% ipython --no-banner

In [1]: import numpy as np

In [2]: np.set_printoptions(precision=1, suppress=True, linewidth=140, floatmode="fixed")

In [3]: def tidy(a):
   ...:     return np.round(a, 1) + 0
   ...: 

In [4]: X = np.array([[-4, 5, 4, 0, -1, 4],
   ...:     [6, 5, 8, -5, 0, 6],
   ...:     [2, 9, 9, 9, 8, -8],
   ...:     [8, 0, -9, 4, 2, 1],
   ...:     [-7, 5, 6, 1, -4, 9],
   ...:     [-8, -1, -3, -1, 3, 8],
   ...:     [-8, 8, -9, -7, 8, 0],
   ...:     [-8, -3, -2, 2, -3, 1],
   ...:     [0, -7, -1, 5, 8, -4],
   ...:     [-22, -10, -20, 15, -1, -14]])

In [5]: f, g = X[3], X[8]

In [6]: print(f @ g)
41

In [7]: print(f @ f)
166

In [8]: pr = (f @ g) / (f @ f) * f

In [9]: print(tidy(np.linalg.norm(f + g) ** 2 + np.linalg.norm(f - g) ** 2))
642.0

In [10]: print(tidy(pr))
[ 2.0  0.0 -2.2  1.0  0.5  0.2]

In [11]: print(np.outer(f, g))
[[  0 -56  -8  40  64 -32]
 [  0   0   0   0   0   0]
 [  0  63   9 -45 -72  36]
 [  0 -28  -4  20  32 -16]
 [  0 -14  -2  10  16  -8]
 [  0  -7  -1   5   8  -4]]

In [12]: print(np.linalg.matrix_rank(np.outer(f, g)))
1

In [13]: B = np.c_[X[:, :2] @ np.array([[1, 1], [0, 2]]), np.array([2, 0, 1, 2, 0, 1, 2, 2, 1, 1])]

In [14]: print(B)
[[ -4   6   2]
 [  6  16   0]
 [  2  20   1]
 [  8   8   2]
 [ -7   3   0]
 [ -8 -10   1]
 [ -8   8   2]
 [ -8 -14   2]
 [  0 -14   1]
 [-22 -42   1]]

In [15]: print(tidy(np.linalg.lstsq(X, B[:, 0])[0]))
[1.0 0.0 0.0 0.0 0.0 0.0]

In [16]: print(tidy(np.linalg.norm(B - X @ np.linalg.lstsq(X, B)[0], axis=0)))
[0.0 0.0 2.7]

In [17]: print(tidy(np.linalg.norm(np.linalg.qr(X)[0].T @ B, axis=0) ** 2 / ((B ** 2).sum(axis=0) + 1e-12)))
[1.0 1.0 0.6]
